$ python3 -q
>>> import numpy as np
>>> import numpy.linalg as la
>>> np.set_printoptions(precision=4, suppress=True, linewidth=160, sign=" ")
>>> M = np.loadtxt("run16.csv", delimiter=",")
>>> M
array([[  7.,  -6.,   2.,   0.],
       [  8.,  -7.,   2.,   0.],
       [  8., -12.,   7.,   0.],
       [  8., -12.,   2.,   5.]])
>>> w, vecs = la.eig(M)
>>> np.sort(la.eigvals(la.inv(M)))
array([-1.    ,  0.2   ,  0.2   ,  0.3333])
>>> np.sort(la.eigvals(M @ M))
array([  1.,   9.,  25.,  25.])
>>> round(float(np.prod(w)), 4)
-75.0
>>> rng = np.random.default_rng(5899)
>>> z = rng.permutation(4)
>>> z
array([ 0,  3,  1,  2])
>>> M2 = M[z][:, z]
>>> np.allclose(M2, M)
False
>>> np.trace(M2)
np.float64(12.0)
>>> th = np.radians(72)
>>> Rm = np.eye(4)
>>> Rm[1, 1] = Rm[0, 0] = np.cos(th)
>>> Rm[1, 0], Rm[0, 1] = -np.sin(th), np.sin(th)
>>> Rm
array([[ 0.309 ,  0.9511,  0.    ,  0.    ],
       [-0.9511,  0.309 ,  0.    ,  0.    ],
       [ 0.    ,  0.    ,  1.    ,  0.    ],
       [ 0.    ,  0.    ,  0.    ,  1.    ]])
>>> M2 = M @ Rm.T
>>> np.allclose(la.norm(M, axis=1), la.norm(M2, axis=1))
True
>>> M2 = np.array([[-2, -1], [-1, 1]])
>>> Z = np.kron(M2, M)
>>> la.matrix_rank(Z)
np.int64(8)
>>> Z
array([[-14.,  12.,  -4.,  -0.,  -7.,   6.,  -2.,  -0.],
       [-16.,  14.,  -4.,  -0.,  -8.,   7.,  -2.,  -0.],
       [-16.,  24., -14.,  -0.,  -8.,  12.,  -7.,  -0.],
       [-16.,  24.,  -4., -10.,  -8.,  12.,  -2.,  -5.],
       [ -7.,   6.,  -2.,  -0.,   7.,  -6.,   2.,   0.],
       [ -8.,   7.,  -2.,  -0.,   8.,  -7.,   2.,   0.],
       [ -8.,  12.,  -7.,  -0.,   8., -12.,   7.,   0.],
       [ -8.,  12.,  -2.,  -5.,   8., -12.,   2.,   5.]])
>>> round(la.norm(Z, 2), 4), round(float(la.norm(M2, 2) * la.norm(M, 2)), 4)
(np.float64(59.1807), 59.1807)
>>> mat = np.load("data.npy")
>>> mat
array([[ 0.6667,  0.3333,  0.    ],
       [ 0.1429,  0.5714,  0.2857],
       [ 0.1818,  0.4545,  0.3636]])
>>> np.kron(np.eye(2, dtype=int), mat)
array([[ 0.6667,  0.3333,  0.    ,  0.    ,  0.    ,  0.    ],
       [ 0.1429,  0.5714,  0.2857,  0.    ,  0.    ,  0.    ],
       [ 0.1818,  0.4545,  0.3636,  0.    ,  0.    ,  0.    ],
       [ 0.    ,  0.    ,  0.    ,  0.6667,  0.3333,  0.    ],
       [ 0.    ,  0.    ,  0.    ,  0.1429,  0.5714,  0.2857],
       [ 0.    ,  0.    ,  0.    ,  0.1818,  0.4545,  0.3636]])
>>> round(la.det(2 * mat), 4), np.round(la.det(mat), 4)
(np.float64(0.4156), np.float64(0.0519))
>>> np.round(la.eigvals(mat).sum().real, 4)
np.float64(1.6017)
>>> r0 = np.array([-1, -2, 0])
>>> M2 = mat + np.outer(r0, np.eye(3)[0])
>>> la.matrix_rank(M2 - mat)
np.int64(1)
>>> M2
array([[-0.3333,  0.3333,  0.    ],
       [-1.8571,  0.5714,  0.2857],
       [ 0.1818,  0.4545,  0.3636]])
>>> round(la.det(M2) / la.det(mat), 4), round(1 + la.solve(mat, r0)[0], 4)
(np.float64(4.1667), np.float64(4.1667))
>>> z = rng.permutation(3)
>>> z
array([ 0,  1,  2])
>>> M2 = mat[z][:, z]
>>> np.allclose(M2, mat)
True
>>> np.diag(M2)
array([ 0.6667,  0.5714,  0.3636])
>>> np.sort(np.abs(la.eigvals(M2)))
array([ 0.1045,  0.4973,  1.    ])
>>> round(float(la.det(M2)), 4), np.round(la.det(mat[z]), 4)
(0.0519, np.float64(0.0519))
>>> la.matrix_power(mat, 3)
array([[ 0.4043,  0.4431,  0.1525],
       [ 0.2731,  0.4857,  0.2412],
       [ 0.2852,  0.4807,  0.2341]])
>>> np.allclose(mat @ mat.T, mat.T @ mat)
False
>>> round(float(la.det(mat)), 4)
0.0519
>>> (mat + mat.T) / 2
array([[ 0.6667,  0.2381,  0.0909],
       [ 0.2381,  0.5714,  0.3701],
       [ 0.0909,  0.3701,  0.3636]])
>>> round(float(np.abs(la.eigvals(mat)).max()), 4)
1.0
>>> np.sort(np.abs(la.eigvals(mat)))
array([ 0.1045,  0.4973,  1.    ])
>>> th = np.sort(rng.uniform(-2, 2, 34))
>>> F = np.c_[th, th ** 2, th ** 3] @ np.array([[2, -2, -1, -1], [2, 1, -2, 0], [3, 3, -1, 0]])
>>> F
array([[-19.1143, -15.1152,   1.8536,   1.97  ],
       [-11.648 ,  -7.7598,   0.7383,   1.6658],
       [-10.1529,  -6.3223,   0.5499,   1.5884],
       [-10.1496,  -6.3192,   0.5495,   1.5882],
       [ -9.4758,  -5.6778,   0.4699,   1.5505],
       [ -8.7493,  -4.9918,   0.3885,   1.5076],
       [ -7.9716,  -4.2648,   0.3068,   1.4586],
       [ -7.1992,  -3.5518,   0.232 ,   1.4062],
       [ -5.025 ,  -1.6167,   0.0655,   1.2308],
       [ -3.7137,  -0.5364,   0.0094,   1.093 ],
       [ -2.6468,   0.2439,   0.0027,   0.9468],
       [ -1.5757,   0.8208,   0.052 ,   0.7337],
       [ -0.8018,   0.8458,   0.1328,   0.4663],
       [  0.9021,  -0.4346,  -0.5323,  -0.3101],
       [  1.1004,  -0.4499,  -0.6543,  -0.3559],
       [  1.5357,  -0.4294,  -0.9202,  -0.4423],
       [  3.2649,   0.0604,  -1.9404,  -0.6841],
       [  3.5559,   0.1807,  -2.1069,  -0.7157],
       [  4.3071,   0.5231,  -2.5311,  -0.79  ],
       [  4.7475,   0.7414,  -2.7764,  -0.8295],
       [  5.6688,   1.2311,  -3.2827,  -0.9048],
       [  6.166 ,   1.5108,  -3.5524,  -0.942 ],
       [  9.7994,   3.7783,  -5.4665,  -1.1656],
       [ 11.203 ,   4.7279,  -6.1852,  -1.2365],
       [ 12.1972,   5.4181,  -6.6887,  -1.2831],
       [ 13.2949,   6.1948,  -7.24  ,  -1.3317],
       [ 14.0538,   6.7396,  -7.6186,  -1.3637],
       [ 20.1981,  11.3324, -10.6192,  -1.5869],
       [ 20.6542,  11.6837, -10.8382,  -1.6015],
       [ 23.3386,  13.7728, -12.1181,  -1.6832],
       [ 25.5021,  15.4809, -13.1398,  -1.7445],
       [ 27.948 ,  17.4345, -14.2857,  -1.8097],
       [ 35.4021,  23.5065, -17.7268,  -1.9869],
       [ 35.8856,  23.9055, -17.9477,  -1.9975]])
>>> rank = la.matrix_rank(F)
>>> rank
np.int64(3)
>>> null = la.svd(F)[2][rank:].T
>>> [int(la.matrix_rank(np.delete(F, i, axis=0))) for i in range(34)]
[3, 3, 3, 3, 3, 3, 3, 3, 3, 3, 3, 3, 3, 3, 3, 3, 3, 3, 3, 3, 3, 3, 3, 3, 3, 3, 3, 3, 3, 3, 3, 3, 3, 3]
>>> np.allclose(F @ null, 0)
True
>>> [int(la.matrix_rank(F[:i])) for i in range(1, len(F) + 1)]
[1, 2, 3, 3, 3, 3, 3, 3, 3, 3, 3, 3, 3, 3, 3, 3, 3, 3, 3, 3, 3, 3, 3, 3, 3, 3, 3, 3, 3, 3, 3, 3, 3, 3]
>>> M2 = F / la.norm(F, axis=1, keepdims=True)
>>> cov = M2 @ M2.T
>>> round(float(np.degrees(np.arccos(np.clip(cov[18, 0], -1, 1)))), 4)
140.7049
>>> U, s, Vh = la.svd(F)
>>> np.argmax(s[:-1] / (s[1:] + 1e-6)) + 1
np.int64(3)
>>> s.round(4) + 0
array([ 107.1784,   13.6338,    7.9953,    0.    ])
>>> M2 = U[:, :3] @ np.diag(s[:3]) @ Vh[:3]
>>> round(float(np.abs(F - M2).max()), 4)
0.0
>>> M2
array([[-19.1143, -15.1152,   1.8536,   1.97  ],
       [-11.648 ,  -7.7598,   0.7383,   1.6658],
       [-10.1529,  -6.3223,   0.5499,   1.5884],
       [-10.1496,  -6.3192,   0.5495,   1.5882],
       [ -9.4758,  -5.6778,   0.4699,   1.5505],
       [ -8.7493,  -4.9918,   0.3885,   1.5076],
       [ -7.9716,  -4.2648,   0.3068,   1.4586],
       [ -7.1992,  -3.5518,   0.232 ,   1.4062],
       [ -5.025 ,  -1.6167,   0.0655,   1.2308],
       [ -3.7137,  -0.5364,   0.0094,   1.093 ],
       [ -2.6468,   0.2439,   0.0027,   0.9468],
       [ -1.5757,   0.8208,   0.052 ,   0.7337],
       [ -0.8018,   0.8458,   0.1328,   0.4663],
       [  0.9021,  -0.4346,  -0.5323,  -0.3101],
       [  1.1004,  -0.4499,  -0.6543,  -0.3559],
       [  1.5357,  -0.4294,  -0.9202,  -0.4423],
       [  3.2649,   0.0604,  -1.9404,  -0.6841],
       [  3.5559,   0.1807,  -2.1069,  -0.7157],
       [  4.3071,   0.5231,  -2.5311,  -0.79  ],
       [  4.7475,   0.7414,  -2.7764,  -0.8295],
       [  5.6688,   1.2311,  -3.2827,  -0.9048],
       [  6.166 ,   1.5108,  -3.5524,  -0.942 ],
       [  9.7994,   3.7783,  -5.4665,  -1.1656],
       [ 11.203 ,   4.7279,  -6.1852,  -1.2365],
       [ 12.1972,   5.4181,  -6.6887,  -1.2831],
       [ 13.2949,   6.1948,  -7.24  ,  -1.3317],
       [ 14.0538,   6.7396,  -7.6186,  -1.3637],
       [ 20.1981,  11.3324, -10.6192,  -1.5869],
       [ 20.6542,  11.6837, -10.8382,  -1.6015],
       [ 23.3386,  13.7728, -12.1181,  -1.6832],
       [ 25.5021,  15.4809, -13.1398,  -1.7445],
       [ 27.948 ,  17.4345, -14.2857,  -1.8097],
       [ 35.4021,  23.5065, -17.7268,  -1.9869],
       [ 35.8856,  23.9055, -17.9477,  -1.9975]])
>>> la.matrix_rank(F, rtol=0.05)
np.int64(3)
>>> la.matrix_rank(M2)
np.int64(3)
>>> Ac = F - F.mean(axis=0)
>>> U, s, Vh = la.svd(Ac, full_matrices=False)
>>> s.round(4) + 0
array([ 98.9112,   8.0319,   7.4368,   0.    ])
>>> np.searchsorted(np.cumsum(s ** 2) / (s ** 2).sum(), 0.9) + 1
np.int64(1)
>>> (np.sign(U[:, 0]) == np.sign(U[0, 0])).astype(int)
array([ 1,  1,  1,  1,  1,  1,  1,  1,  1,  1,  1,  1,  1,  1,  1,  1,  1,  1,  1,  1,  1,  1,  0,  0,  0,  0,  0,  0,  0,  0,  0,  0,  0,  0])
>>> round(float((s ** 2).sum() ** 2 / (s ** 4).sum()), 4)
1.0246
>>> np.abs(Vh[0]).argmax()
np.int64(0)
>>> Vh[0] * np.sign(Vh[0, np.abs(Vh[0]).argmax()])
array([ 0.801 ,  0.4995, -0.3226, -0.0693])
>>> np.abs(U[:, 0]).argmax()
np.int64(33)
>>> la.matrix_rank(F, rtol=0.1)
np.int64(2)
>>> np.argsort(-la.norm(F, axis=0).round(6), kind="stable")[:3]
array([ 0,  1,  2])
>>> [round(float(x), 4) for x in la.svd(F, compute_uv=False)[:3]]
[107.1784, 13.6338, 7.9953]
>>> la.cond(F) > 100
np.True_
